$ python3 -q
>>> import numpy as np
>>> np.set_printoptions(suppress=True, linewidth=160)
>>> def rnd(a):
...     return np.round(a, 1) + 0
... 
>>> F = 3 * np.eye(5) + np.eye(5, k=1)
>>> print(F)
[[3. 1. 0. 0. 0.]
 [0. 3. 1. 0. 0.]
 [0. 0. 3. 1. 0.]
 [0. 0. 0. 3. 1.]
 [0. 0. 0. 0. 3.]]
>>> # triangular
>>> B = F / np.linalg.norm(F, axis=1, keepdims=True)
>>> cov = B @ B.T
>>> print(np.argwhere(np.triu(np.abs(cov) > 0.95, 1)))
[]
>>> print((np.abs(cov) > 0.9).astype(int))
[[1 0 0 0 0]
 [0 1 0 0 0]
 [0 0 1 0 0]
 [0 0 0 1 0]
 [0 0 0 0 1]]
>>> print(rnd(np.linalg.norm(B, axis=1)))
[1. 1. 1. 1. 1.]
>>> print(rnd(cov))
[[1.  0.3 0.  0.  0. ]
 [0.3 1.  0.3 0.  0. ]
 [0.  0.3 1.  0.3 0. ]
 [0.  0.  0.3 1.  0.3]
 [0.  0.  0.  0.3 1. ]]
>>> print(np.linalg.matrix_rank(cov))
5
>>> print(np.count_nonzero(cov))
13
>>> print(rnd(np.linalg.svd(cov, compute_uv=False)))
[1.5 1.3 1.  0.7 0.5]
>>> print(rnd(cov.sum(axis=1)))
[1.3 1.6 1.6 1.6 1.3]
>>> print(np.abs(cov).max())
1.0
>>> print(rnd(cov.mean(axis=0)))
[0.3 0.3 0.3 0.3 0.3]
>>> print(rnd(cov.sum(axis=0)))
[1.3 1.6 1.6 1.6 1.3]
>>> x0 = np.array([3, 6, 7, 7, 0])
>>> h = np.maximum(F @ x0, 0)
>>> print(F * (h > 1e-9)[:, None])
[[3. 1. 0. 0. 0.]
 [0. 3. 1. 0. 0.]
 [0. 0. 3. 1. 0.]
 [0. 0. 0. 3. 1.]
 [0. 0. 0. 0. 0.]]
>>> print(F.T @ h)
[ 45.  90. 109.  91.  21.]
>>> print(np.maximum(F @ x0, 0) - np.maximum(-F @ x0, 0))
[15. 25. 28. 21.  0.]
>>> print(rnd(np.tanh(F @ x0)))
[1. 1. 1. 1. 0.]
>>> print(F @ F)
[[9. 6. 1. 0. 0.]
 [0. 9. 6. 1. 0.]
 [0. 0. 9. 6. 1.]
 [0. 0. 0. 9. 6.]
 [0. 0. 0. 0. 9.]]
>>> print(rnd(np.linalg.matrix_power(F, 3)))
[[27. 27.  9.  1.  0.]
 [ 0. 27. 27.  9.  1.]
 [ 0.  0. 27. 27.  9.]
 [ 0.  0.  0. 27. 27.]
 [ 0.  0.  0.  0. 27.]]
>>> print((F - F.T) / 2)
[[ 0.   0.5  0.   0.   0. ]
 [-0.5  0.   0.5  0.   0. ]
 [ 0.  -0.5  0.   0.5  0. ]
 [ 0.   0.  -0.5  0.   0.5]
 [ 0.   0.   0.  -0.5  0. ]]
>>> print(rnd(np.abs(np.linalg.eigvals(F)).max()))
3.0
>>> print(np.allclose(F, F.T))
False
>>> B = np.array([[5, -3, 3, 0], [-5, 1, -1, 4], [-4, -5, 4, -4], [0, -1, 2, -5]])
>>> W0 = B + B.T
>>> print(W0)
[[ 10  -8  -1   0]
 [ -8   2  -6   3]
 [ -1  -6   8  -2]
 [  0   3  -2 -10]]
>>> # symmetric, so the eigenvalues are real
>>> rng = np.random.default_rng(47)
>>> z = rng.permutation(4)
>>> print(z)
[0 3 1 2]
>>> B = W0[z][:, z]
>>> print(B)
[[ 10   0  -8  -1]
 [  0 -10   3  -2]
 [ -8   3   2  -6]
 [ -1  -2  -6   8]]
>>> print(np.trace(B))
10
>>> print(np.diag(B))
[ 10 -10   2   8]
>>> print(rnd(np.sort(np.abs(np.linalg.eigvals(B)))))
[ 4.9  9.8 10.9 16. ]
>>> print(np.diff(W0, axis=0))
[[-18  10  -5   3]
 [  7  -8  14  -5]
 [  1   9 -10  -8]]
>>> print(np.linalg.matrix_rank(W0))
4
>>> print(W0 - W0[0])
[[  0   0   0   0]
 [-18  10  -5   3]
 [-11   2   9  -2]
 [-10  11  -1 -10]]
>>> print(np.abs(W0).max())
10
>>> print(rnd(np.linalg.svd(W0, compute_uv=False)))
[16.  10.9  9.8  4.9]
>>> hat = np.triu(np.array([[2, 2, 3, 0], [3, 0, 2, 2], [3, 1, 1, 1], [2, 3, 1, 2]]), 1) + np.eye(4)
>>> B = hat @ W0 @ np.linalg.inv(hat)
>>> print(B)
[[ -9.  -4.  46. -38.]
 [-10.  16.   4. -57.]
 [ -1.  -1.  11. -21.]
 [  0.   3.  -8.  -8.]]
>>> print(rnd(np.poly(B)))
[   1.  -10. -198. 1098. 8381.]
>>> B = W0[0, 0] * W0[1:] - np.outer(W0[1:, 0], W0[0])
>>> print(B)
[[   0  -44  -68   30]
 [   0  -68   79  -20]
 [   0   30  -20 -100]]
>>> print(W0[:, 0] / W0[0, 0])
[ 1.  -0.8 -0.1  0. ]
>>> print(rnd(B.mean(axis=0)))
[  0.  -27.3  -3.  -30. ]
>>> print(np.diff(B, axis=0))
[[  0 -24 147 -50]
 [  0  98 -99 -80]]
>>> print(B - B[0])
[[   0    0    0    0]
 [   0  -24  147  -50]
 [   0   74   48 -130]]
>>> J = np.load("case15.npy")
>>> print(J)
[[ 9.3  0.   3.6]
 [-6.2 -2.   7.6]
 [ 8.4  5.3  1.3]
 [-7.2 -6.  -3.4]
 [-2.4  9.2 -3. ]
 [-7.1 -0.5 -7. ]
 [-9.  -0.1  4.4]
 [ 6.1 -7.2  3.2]
 [-0.1 -4.5 -8.9]
 [10.   0.9  0.4]
 [ 2.  -2.1 -9.6]
 [-4.6 -8.6  1.9]
 [-3.  -8.3 -4.8]
 [ 5.6 -6.1 -5.5]
 [ 0.9 -9.8  1.7]
 [-4.2  5.2 -7.4]
 [-8.5 -3.7  3.7]
 [ 4.3  9.   0.9]
 [-1.6  8.9  4.2]
 [ 9.2 -3.9  0.4]
 [-0.8  3.2 -9.4]
 [-4.7  0.9 -8.8]]
>>> D = np.linalg.norm(J[:, None] - J[None], axis=-1)
>>> print((D + 1e9 * np.eye(22)).round(6).argmin(axis=1))
[ 9  6  9 12 15 21 16 19 10  0  8 14  3 10 11 20  6  2 17  9 15  5]
>>> print(D[3].round(6).argsort(kind="stable")[:4])
[ 3 12 11  5]
>>> print(rnd(D[:5, :5]))
[[ 0.  16.1  5.8 18.9 16.3]
 [16.1  0.  17.5 11.7 15.9]
 [ 5.8 17.5  0.  19.8 12.3]
 [18.9 11.7 19.8  0.  15.9]
 [16.3 15.9 12.3 15.9  0. ]]
>>> print(D.mean(axis=1).argmax())
18
>>> print(np.linalg.matrix_rank(D ** 2))
5
>>> print(rnd(np.linalg.norm(J, axis=1)))
[10.  10.  10.  10.  10.  10.  10.  10.  10.  10.  10.   9.9 10.   9.9 10.  10.  10.  10.  10.  10.  10.  10. ]
>>> m1 = 2 * np.eye(5) + np.ones((5, 5))
>>> print(m1)
[[3. 1. 1. 1. 1.]
 [1. 3. 1. 1. 1.]
 [1. 1. 3. 1. 1.]
 [1. 1. 1. 3. 1.]
 [1. 1. 1. 1. 3.]]
>>> vals, V = np.linalg.eigh(m1)
>>> print(vals.sum(), np.trace(m1))
15.0 15.0
>>> print((vals > 1e-8).sum(), (vals < -1e-8).sum())
5 0
>>> print(rnd(np.linalg.svd(m1, compute_uv=False)))
[7. 2. 2. 2. 2.]
>>> print(rnd(np.linalg.eigvalsh(m1 @ m1)))
[ 4.  4.  4.  4. 49.]
>>> print(np.unique(vals.round(6) + 0, return_counts=True)[1])
[4 1]
>>> print(rnd(np.linalg.eigvalsh(m1 + -1 * np.eye(5))))
[1. 1. 1. 1. 6.]
>>> print(np.abs(V[:, -1]).round(6).argmax())
0
>>> low = np.linalg.cholesky(m1)
>>> print(rnd(low @ low.T))
[[3. 1. 1. 1. 1.]
 [1. 3. 1. 1. 1.]
 [1. 1. 3. 1. 1.]
 [1. 1. 1. 3. 1.]
 [1. 1. 1. 1. 3.]]
>>> print(rnd(np.diag(low) ** 2))
[3.  2.7 2.5 2.4 2.3]
>>> print(rnd(np.prod(np.diag(low)) ** 2), rnd(np.linalg.det(m1)))
112.0 112.0
>>> E = np.load("a.npy")
>>> print(E)
[[6 2]
 [2 0]]
>>> # equal to its transpose
>>> vals, V = np.linalg.eig(E)
>>> print(rnd(vals))
[ 6.6 -0.6]
>>> print(rnd(np.sort(np.linalg.eigvals(np.linalg.inv(E)))))
[-1.7  0.2]
>>> print(rnd(np.sort(np.linalg.eigvals(E.T))))
[-0.6  6.6]
>>> print(rnd(np.sort(np.linalg.eigvals(E @ E))))
[ 0.4 43.6]
>>> print(np.prod(vals))
-4.0
>>> print(rnd(E @ V[:, 0] - vals[0] * V[:, 0]))
[0. 0.]
>>> x0 = np.array([1, -2, -1])
>>> rhs = J @ x0
>>> coef, lr = np.zeros(3), 1 / np.linalg.norm(J, 2) ** 2
>>> for i in range(4):
...     coef -= lr * J.T @ (J @ coef - rhs)
...     if i % 1 == 0: print(i, round(np.linalg.norm(J @ coef - rhs), 1))
... 
0 13.4
1 3.1
2 0.8
3 0.2
>>> print(rnd(np.linalg.cond(J)))
1.2
>>> print(rnd(coef))
[ 1. -2. -1.]
>>> t3 = np.stack([E, 4 * E, E[::-1]])
>>> print(np.linalg.matrix_rank(t3))
[2 2 2]
>>> print(t3.shape)
(3, 2, 2)
>>> print(np.einsum("bij,cij->bc", t3, t3))
[[ 44 176  24]
 [176 704  96]
 [ 24  96  44]]
>>> print(rnd(np.linalg.det(t3)))
[ -4. -64.   4.]
>>> f = np.array([1, -3])
>>> print(np.polyval(f, E[0]))
[ 3 -1]
>>> X = np.loadtxt("test17.csv", delimiter=",")
>>> print(X)
[[0. 1. 1. 1. 0.]
 [0. 0. 0. 1. 2.]
 [0. 0. 0. 0. 0.]
 [0. 0. 0. 0. 0.]
 [0. 0. 0. 0. 0.]]
>>> # row 3 repeats row 2
>>> left, sig, Vt = np.linalg.svd(X)
>>> print(np.argmax(sig[:-1] / (sig[1:] + 1e-6)) + 1)
2
>>> print(rnd(sig))
[2.3 1.6 0.  0.  0. ]
>>> B = left[:, :2] @ np.diag(sig[:2]) @ Vt[:2]
>>> print(np.linalg.matrix_rank(X, rtol=0.05))
2
>>> cov = X.T @ X
>>> print(rnd(np.linalg.svd(X, compute_uv=False) ** 2))
[5.4 2.6 0.  0.  0. ]
>>> print(np.allclose(cov, cov.T))
True
>>> print((X @ X.T).shape)
(5, 5)
>>> W1 = np.array([[-2, -1, -1, 1],
...     [0, -2, 0, 1],
...     [1, -1, 2, -1],
...     [2, 0, 2, 2],
...     [1, -2, 1, 2]])
>>> coef = np.array([-1, 3, -1, 3])
>>> H = np.maximum(X @ W1 + coef, 0)
>>> print(H)
[[2. 0. 3. 5.]
 [3. 0. 3. 9.]
 [0. 3. 0. 3.]
 [0. 3. 0. 3.]
 [0. 3. 0. 3.]]
>>> print(np.linalg.matrix_rank(H))
3
>>> Z = np.array([[-8, 3, 8], [-1, 1, 1], [4, -7, 5], [-4, -4, -3]])
>>> print(W1 @ Z)
[[  9  -4 -25]
 [ -2  -6  -5]
 [  5  -8  20]
 [-16 -16  20]
 [-10 -14   5]]
>>> print(H @ Z)
[[-24. -35.  16.]
 [-48. -48.  12.]
 [-15.  -9.  -6.]
 [-15.  -9.  -6.]
 [-15.  -9.  -6.]]
>>> print((H @ Z).round(6).argmax(axis=1))
[2 2 2 2 2]
>>> left, sig, Vt = np.linalg.svd(X)
>>> V = Vt[:(sig > 1e-8).sum()]
>>> x0 = X[1] + -1 * X[3] + rng.integers(2) * np.eye(5)[3]
>>> print(x0)
[0. 0. 0. 1. 2.]
>>> print(np.linalg.matrix_rank(np.vstack([X, x0])))
2
>>> print(rnd(V.T @ V))
[[ 0.   0.   0.   0.   0. ]
 [ 0.   0.4  0.4  0.3 -0.1]
 [ 0.   0.4  0.4  0.3 -0.1]
 [ 0.   0.3  0.3  0.4  0.3]
 [ 0.  -0.1 -0.1  0.3  0.9]]
>>> t3 = np.stack([X, -3 * X, X[::-1]])
>>> print((t3 @ X.T).shape)
(3, 5, 5)
>>> print(t3.sum(axis=0))
[[ 0. -2. -2. -2.  0.]
 [ 0.  0.  0. -2. -4.]
 [ 0.  0.  0.  0.  0.]
 [ 0.  0.  0.  1.  2.]
 [ 0.  1.  1.  1.  0.]]
>>> print(rnd(np.linalg.norm(t3, axis=(1, 2))))
[2.8 8.5 2.8]
>>> data = np.load("block13.npy")
>>> print(data)
[[ 0 -1 -1  0  2]
 [ 1  2 -2  0 -1]
 [ 1 -1 -1  1 -2]
 [ 1  2  2 -2 -1]]
>>> print(data.sum(axis=0))
[ 3  2 -2 -1 -2]
>>> print(np.unravel_index(np.abs(data).argmax(), data.shape))
(np.int64(0), np.int64(4))
>>> print(np.count_nonzero(data))
17
>>> print(data.shape)
(4, 5)
>>> print(np.diff(data, axis=0))
[[ 1  3 -1  0 -3]
 [ 0 -3  1  1 -1]
 [ 0  3  3 -3  1]]
>>> left, sig, Vt = np.linalg.svd(data, full_matrices=False)
>>> print(rnd(Vt @ Vt.T))
[[1. 0. 0. 0.]
 [0. 1. 0. 0.]
 [0. 0. 1. 0.]
 [0. 0. 0. 1.]]
>>> print(rnd(np.sqrt((sig ** 2).sum())), rnd(np.linalg.norm(data)))
6.2 6.2
>>> print(rnd(sig / sig[0]))
[1.  0.8 0.6 0.3]
>>> print(rnd(left.T @ left))
[[1. 0. 0. 0.]
 [0. 1. 0. 0.]
 [0. 0. 1. 0.]
 [0. 0. 0. 1.]]
>>> print(np.allclose(left * sig @ Vt, data))
True
>>> B = data / np.linalg.norm(data, axis=1, keepdims=True)
>>> cov = B @ B.T
>>> print(rnd(cov[1]))
[-0.3  1.   0.3  0.2]
>>> print(rnd(np.degrees(np.arccos(np.clip(cov[1, 0], -1, 1)))))
105.0
>>> print(rnd(cov))
[[ 1.  -0.3 -0.3 -0.7]
 [-0.3  1.   0.3  0.2]
 [-0.3  0.3  1.  -0.3]
 [-0.7  0.2 -0.3  1. ]]
>>> arr = np.array([[-0.7, 0.0, 0.0, -2.0],
...     [0.0, -0.7, 3.0, 1.0],
...     [-2.0, 0.0, 0.3, 3.0],
...     [-1.0, 0.0, 0.0, -1.7]])
>>> print([int(np.linalg.matrix_rank(np.linalg.matrix_power(X, p))) for p in range(1, 6)])
[2, 1, 0, 0, 0]
>>> print(rnd(np.sort(np.linalg.eigvals(X))))
[0. 0. 0. 0. 0.]
>>> print(np.linalg.matrix_rank(X - X[0, 0] * np.eye(5)))
2
>>> print(X @ X)
[[0. 0. 0. 1. 2.]
 [0. 0. 0. 0. 0.]
 [0. 0. 0. 0. 0.]
 [0. 0. 0. 0. 0.]
 [0. 0. 0. 0. 0.]]
>>> print(round(np.log10(np.linalg.cond(arr))))
3
>>> print(rnd(np.linalg.norm(arr, 2) / np.linalg.norm(arr)))
0.8
>>> print(rnd(np.abs(np.linalg.svd(arr)[2][-1])))
[0.  1.  0.2 0. ]
>>> print([round(float(x), 1) for x in np.linalg.svd(arr, compute_uv=False)[:3]])
[4.4, 2.8, 2.2]
